>>> import numpy as np
>>> np.set_printoptions(suppress=True, linewidth=120)
>>> mat = np.load("out13.npy")
>>> print(mat)
[[2 0]
 [0 8]]
>>> # triangular: eigenvalues sit on the diagonal
>>> print(np.round(np.linalg.eigvals(mat).sum().real, 1))
10.0
>>> print(np.kron(np.eye(2, dtype=int), mat))
[[2 0 0 0]
 [0 8 0 0]
 [0 0 2 0]
 [0 0 0 8]]
>>> print(np.round(np.linalg.det(mat[::-1]), 1))
-16.0
>>> print(round(np.linalg.det(mat.T), 1))
16.0
>>> print(np.einsum("ij,ji->", mat, mat))
68
>>> print(mat @ mat.T)
[[ 4  0]
 [ 0 64]]
>>> print(mat[:, 1] @ mat[:, 0])
0
>>> print(np.round(np.linalg.norm(mat, axis=0), 1))
[2. 8.]
>>> Q, evecs = np.linalg.qr(mat[:, :1])[0], np.linalg.qr(mat[:, 1:])[0]
>>> sig = np.linalg.svd(Q.T @ evecs, compute_uv=False)
>>> print(round(np.linalg.norm(Q @ Q.T - evecs @ evecs.T, 2), 1))
1.0
>>> data = np.load("data.npy")
>>> print(data)
[[-1.2 -2.  -1.3]
 [-0.7 -1.2 -0.7]
 [ 1.9  3.1  1.9]
 [-0.8 -1.  -0.6]
 [ 2.7  4.2  2.8]
 [-3.5 -5.4 -3.6]
 [ 3.4  5.4  3.5]
 [ 5.4  7.7  5.1]
 [-0.7 -1.  -0.9]
 [-3.1 -4.9 -3.2]
 [-0.1  0.1  0. ]
 [-1.3 -1.8 -1.2]
 [ 0.9  1.5  0.9]
 [-0.1 -0.4 -0.2]
 [-5.  -7.6 -5.1]
 [ 0.1  0.1  0. ]
 [-0.9 -1.3 -0.7]
 [-1.3 -2.3 -1.4]
 [-0.2 -0.5  0. ]
 [ 1.   1.7  1. ]
 [-0.6 -0.9 -0.6]
 [-2.2 -3.5 -2.1]
 [-0.1 -0.4 -0.3]]
>>> Xc = data - data.mean(axis=0)
>>> evecs = np.linalg.svd(Xc)[2][:1]
>>> other = Xc - Xc @ evecs.T @ evecs
>>> print(np.round(np.diag(evecs.T @ evecs), 1))
[0.2 0.5 0.2]
>>> print(np.round((Xc @ evecs.T).std(axis=0), 1))
[4.6]
>>> print(np.linalg.norm(other, axis=1).round(6).argmax())
7
>>> print(np.round(np.cov(Xc @ evecs.T, rowvar=False), 1))
21.8
>>> print(round(np.linalg.norm(data, "nuc"), 1))
23.1
>>> print(np.round(np.linalg.norm(data, 1), 1), np.round(np.linalg.norm(data, np.inf), 1))
58.0 18.2
>>> print(round(data[22] @ data[1], 1))
0.8
>>> lab = data[:, 1] > np.median(data[:, 1])
>>> u = data[lab].mean(axis=0) - data[~lab].mean(axis=0)
>>> print((((data - data.mean(axis=0)) @ u > 0) == lab).mean())
1.0
>>> print(lab.astype(int))
[0 0 1 0 1 0 1 1 0 0 1 0 1 1 0 1 0 0 1 1 0 0 1]
>>> F = np.load("case14.npy")
>>> print(F)
[[-4.5  5.8  7.2]
 [-4.9  4.   6.9]
 [ 7.4 -1.2  7. ]
 [ 0.3 10.9  7.2]
 [-7.   5.4  9.3]
 [ 5.1 -1.2  4.7]
 [ 0.3 12.3  6.2]
 [-6.   5.5  8.6]
 [ 1.1 12.5  5.6]
 [ 8.5 -1.8  3.5]
 [-0.4  9.9  8.6]
 [-2.9  5.6 10.5]
 [-3.8  5.8 10.1]]
>>> P = F @ np.linalg.solve(F.T @ F, F.T)
>>> print(np.round(np.linalg.eigvalsh(P), 1) + 0)
[0. 0. 0. 0. 0. 0. 0. 0. 0. 0. 1. 1. 1.]
>>> print(np.round(P @ F[:, 1], 1))
[ 5.8  4.  -1.2 10.9  5.4 -1.2 12.3  5.5 12.5 -1.8  9.9  5.6  5.8]
>>> print(np.round(np.trace(P), 1))
3.0
>>> Xc = (F - F.mean(axis=0)) / F.std(axis=0)
>>> print(np.argwhere(np.abs(Xc) > 2))
[]
>>> b = np.linalg.lstsq(np.delete(Xc, 0, axis=1), Xc[:, 0])[0]
>>> print(b.round(1))
[-0.3 -0.6]
>>> print(np.abs(b).argmax())
1
>>> E = np.tril(np.array([[0, 0, 0, 2], [0, 1, -1, 0], [0, 2, -1, 2], [-1, 1, 0, 2]]), -1) + np.eye(4, dtype=int)
>>> print(E)
[[ 1  0  0  0]
 [ 0  1  0  0]
 [ 0  2  1  0]
 [-1  1  0  1]]
>>> # triangular
>>> evals, evecs = np.linalg.eig(E)
>>> print(np.round(np.sort(np.linalg.eigvals(E @ E)), 1))
[1. 1. 1. 1.]
>>> print(evals)
[1. 1. 1. 1.]
>>> print(np.round(np.sort(np.linalg.eigvals(np.linalg.inv(E))), 1))
[1. 1. 1. 1.]
>>> print(np.round(np.sort(np.linalg.eigvals(E.T)), 1))
[1. 1. 1. 1.]
>>> print(np.prod(evals))
1.0
>>> other = np.linalg.inv(E)
>>> print(round(np.linalg.cond(E), 1))
7.1
>>> print(np.round(np.linalg.det(E) * other, 1))
[[ 1.  0.  0.  0.]
 [ 0.  1.  0.  0.]
 [-0. -2.  1. -0.]
 [ 1. -1.  0.  1.]]
>>> print(round(float(np.linalg.det(E) * np.linalg.det(other)), 1))
1.0
>>> Q = E.astype(float).copy()
>>> for j in range(4):
...     Q[:, j] -= Q[:, :j] @ (Q[:, :j].T @ Q[:, j])
...     Q[:, j] /= np.linalg.norm(Q[:, j])
... 
>>> print(np.round(Q.T @ Q, 1) + 0)
[[1. 0. 0. 0.]
 [0. 1. 0. 0.]
 [0. 0. 1. 0.]
 [0. 0. 0. 1.]]
>>> x0 = np.array([5, 0, 0, 4])
>>> print(E @ np.eye(4)[2])
[0. 0. 1. 0.]
>>> print(E @ x0)
[ 5  0  0 -1]
>>> print(np.linalg.norm(E @ x0) <= np.linalg.norm(E, 2) * np.linalg.norm(x0) + 1e-9)
True
>>> print((E @ x0).argmax())
0
>>> arr = np.loadtxt("layer2.csv", delimiter=",")
>>> print(arr)
[[ 2. -2.  2.]
 [ 5. -1.  0.]
 [ 7. -3. -2.]
 [ 7. -4.  1.]
 [10. -5.  0.]
 [12. -4. -2.]
 [11. -1. -2.]
 [ 9.  1. -5.]
 [ 6. -1. -7.]
 [ 3.  1. -4.]
 [ 5.  0. -4.]
 [ 6. -3. -4.]
 [ 5. -4. -2.]
 [ 4. -5. -2.]
 [ 2. -6.  0.]
 [ 1. -4.  2.]
 [ 0. -5.  1.]]
>>> rng = np.random.default_rng(112)
>>> other = arr + rng.integers(-2, 3, (17, 1)) @ rng.integers(-2, 3, (1, 3))
>>> print(other)
[[ 4. -4.  0.]
 [ 7. -3. -2.]
 [ 6. -2. -1.]
 [ 5. -2.  3.]
 [ 9. -4.  1.]
 [11. -3. -1.]
 [10.  0. -1.]
 [11. -1. -7.]
 [ 6. -1. -7.]
 [ 5. -1. -6.]
 [ 7. -2. -6.]
 [ 6. -3. -4.]
 [ 5. -4. -2.]
 [ 2. -3.  0.]
 [ 2. -6.  0.]
 [ 2. -5.  1.]
 [-2. -3.  3.]]
>>> print(np.abs(other - arr).sum(axis=1))
[6. 6. 3. 6. 3. 3. 3. 6. 0. 6. 6. 0. 0. 6. 0. 3. 6.]
>>> print(other - arr)
[[ 2. -2. -2.]
 [ 2. -2. -2.]
 [-1.  1.  1.]
 [-2.  2.  2.]
 [-1.  1.  1.]
 [-1.  1.  1.]
 [-1.  1.  1.]
 [ 2. -2. -2.]
 [ 0.  0.  0.]
 [ 2. -2. -2.]
 [ 2. -2. -2.]
 [ 0.  0.  0.]
 [ 0.  0.  0.]
 [-2.  2.  2.]
 [ 0.  0.  0.]
 [ 1. -1. -1.]
 [-2.  2.  2.]]
>>> print(np.round(np.linalg.svd(other - arr, compute_uv=False), 1) + 0)
[10.5  0.   0. ]
>>> print(np.linalg.matrix_rank(other - arr, tol=1e-8))
1
>>> other = np.c_[arr[:, :1] @ np.array([[0]]), np.array([1, 1, -1, -1, 0, -2, 2, 0, 1, 2, -1, 2, -1, -1, -2, 1, 0])]
>>> print(other)
[[ 0.  1.]
 [ 0.  1.]
 [ 0. -1.]
 [ 0. -1.]
 [ 0.  0.]
 [ 0. -2.]
 [ 0.  2.]
 [ 0.  0.]
 [ 0.  1.]
 [ 0.  2.]
 [ 0. -1.]
 [ 0.  2.]
 [ 0. -1.]
 [ 0. -1.]
 [ 0. -2.]
 [ 0.  1.]
 [ 0.  0.]]
>>> print(np.linalg.matrix_rank(other))
1
>>> print(np.round(np.linalg.lstsq(arr, other[:, 0])[0], 1))
[0. 0. 0.]
>>> print(np.trace(mat))
10
>>> print((mat - mat.T) / 2)
[[0. 0.]
 [0. 0.]]
>>> print(np.round(np.abs(np.linalg.eigvals(mat)).max(), 1))
8.0
>>> other = arr / np.sqrt((arr ** 2).mean(axis=1, keepdims=True))
>>> print(np.round(np.linalg.norm(other, axis=1), 1))
[1.7 1.7 1.7 1.7 1.7 1.7 1.7 1.7 1.7 1.7 1.7 1.7 1.7 1.7 1.7 1.7 1.7]
>>> print(np.linalg.matrix_rank(other) == np.linalg.matrix_rank(arr))
True
>>> print(other[3].round(1))
[ 1.5 -0.9  0.2]
>>> P = arr @ np.linalg.solve(arr.T @ arr, arr.T)
>>> print(np.trace(P))
3.0
>>> print(np.round(P @ arr[:, 0], 1) + 0)
[ 2.  5.  7.  7. 10. 12. 11.  9.  6.  3.  5.  6.  5.  4.  2.  1.  0.]
>>> print(np.round(np.diag(P), 1))
[0.1 0.1 0.1 0.2 0.2 0.2 0.3 0.2 0.4 0.1 0.1 0.2 0.1 0.2 0.3 0.1 0.2]
>>> print(np.allclose(P @ P, P))
True
>>> W0 = np.load("a.npy")
>>> print(W0)
[[0 2 3 0]
 [0 2 2 2]
 [0 2 0 3]
 [0 1 0 0]]
>>> lab = rng.permutation(4)
>>> print(lab)
[3 0 1 2]
>>> other = W0[lab][:, lab]
>>> print(np.trace(other))
2
>>> print(np.allclose(other, W0))
False
>>> print(np.abs(np.diag(np.linalg.qr(W0)[1])) > 1e-9)
[False  True  True  True]
>>> print(np.allclose(W0[:-1].T @ np.linalg.lstsq(W0[:-1].T, W0[-1])[0], W0[-1]))
True
>>> print(np.round(np.trace(np.linalg.pinv(W0) @ W0), 1))
3.0
>>> print(np.linalg.lstsq(W0[:-1].T, W0[-1])[2])
3
>>> print(np.round(W0 @ np.linalg.pinv(W0) @ W0, 1) + 0)
[[0. 2. 3. 0.]
 [0. 2. 2. 2.]
 [0. 2. 0. 3.]
 [0. 1. 0. 0.]]
>>> print(np.unique(W0.round(6), axis=0).shape)
(4, 4)
>>> u = np.array([5, 4, 5])
>>> print(np.round(np.correlate(data[16], data[13], "full"), 1))
[0.2 0.6 0.8 0.4 0.1]
>>> print(np.convolve(data[16], u))
[ -4.5 -10.1 -13.2  -9.3  -3.5]
>>> print(np.round(np.cross(data[16, :3], data[13, :3]), 1) + 0)
[ 0.  -0.1  0.2]
>>> m1 = np.load("x.npy")
>>> print(m1)
[[ 2. -4.  6.]
 [-4.  2. -6.]
 [ 6. -6.  7.]]
>>> # symmetric, so the eigenvalues are real
>>> P = np.triu(np.array([[3, 3, 1], [2, 3, 1], [1, 2, 2]]), 1) + np.eye(3)
>>> other = P @ m1 @ np.linalg.inv(P)
>>> print(np.round(np.poly(other), 1))
[  1. -11. -56. -60.]
>>> print(other)
[[ -4.   8.  -9.]
 [  2. -10.   9.]
 [  6. -24.  25.]]
>>> other = np.array([[-3, 1], [0, 0], [1, 3]])
>>> print(np.einsum("ik,kj->ji", m1, other))
[[  0.   6. -11.]
 [ 20. -22.  27.]]
>>> print(np.einsum("ik,kj->ij", m1, other))
[[  0.  20.]
 [  6. -22.]
 [-11.  27.]]
>>> print(np.linalg.matrix_rank(m1 @ other))
2
>>> print(np.vstack([m1, other.T]).shape)
(5, 3)
>>> print(np.einsum("ij->j", m1))
[ 4. -8.  7.]
>>> evals, evecs = np.linalg.eig(m1)
>>> print(np.round(m1 @ evecs[:, 0] - evals[0] * evecs[:, 0], 1) + 0)
[0. 0. 0.]
>>> print(np.round(np.sort(np.linalg.eigvals(m1.T)), 1))
[-2. -2. 15.]
>>> print(np.round(np.sort(np.linalg.eigvals(np.linalg.inv(m1))), 1))
[-0.5 -0.5  0.1]
>>> X = np.loadtxt("m.csv", delimiter=",")
>>> print(X)
[[0. 2. 0. 0.]
 [3. 3. 0. 0.]
 [0. 0. 5. 0.]
 [0. 0. 0. 1.]]
>>> # 3 blocks once reordered
>>> Q, evecs = np.linalg.qr(X[:, :2])[0], np.linalg.qr(X[:, 2:])[0]
>>> sig = np.linalg.svd(Q.T @ evecs, compute_uv=False)
>>> print(round(np.linalg.norm(Q @ Q.T - evecs @ evecs.T, 2), 1))
1.0
>>> lab = rng.permutation(4)
>>> other = X[:, lab] * rng.choice([-1, 1], 4)
>>> print(other)
[[ 0. -0. -2.  0.]
 [ 3. -0. -3.  0.]
 [ 0. -0. -0.  5.]
 [ 0. -1. -0.  0.]]
>>> U, _, Vt = np.linalg.svd(X.T @ other)
>>> print(np.round(np.linalg.lstsq(X, other)[0], 1) + 0)
[[ 1.  0.  0.  0.]
 [ 0.  0. -1.  0.]
 [ 0.  0.  0.  1.]
 [ 0. -1.  0.  0.]]
>>> Q, R = np.linalg.qr(X)
>>> print(Q @ R)
[[0. 2. 0. 0.]
 [3. 3. 0. 0.]
 [0. 0. 5. 0.]
 [0. 0. 0. 1.]]
>>> print(Q.shape, R.shape)
(4, 4) (4, 4)
>>> print(Q.T @ Q)
[[1. 0. 0. 0.]
 [0. 1. 0. 0.]
 [0. 0. 1. 0.]
 [0. 0. 0. 1.]]
>>> print(Q)
[[ 0. -1.  0.  0.]
 [-1.  0.  0.  0.]
 [-0. -0.  1.  0.]
 [-0. -0. -0.  1.]]
>>> print(R)
[[-3. -3.  0.  0.]
 [ 0. -2.  0.  0.]
 [ 0.  0.  5.  0.]
 [ 0.  0.  0.  1.]]
>>> print(np.trace(Q @ Q.T))
4.0
>>> print(np.allclose(R.T @ R, X.T @ X))
True
>>> other = np.linalg.inv(m1)
>>> print(round(float(np.linalg.det(m1) * np.linalg.det(other)), 1))
1.0
>>> print(np.allclose(other, m1.T))
False
>>> print(np.round(np.linalg.inv(other), 1))
[[ 2. -4.  6.]
 [-4.  2. -6.]
 [ 6. -6.  7.]]
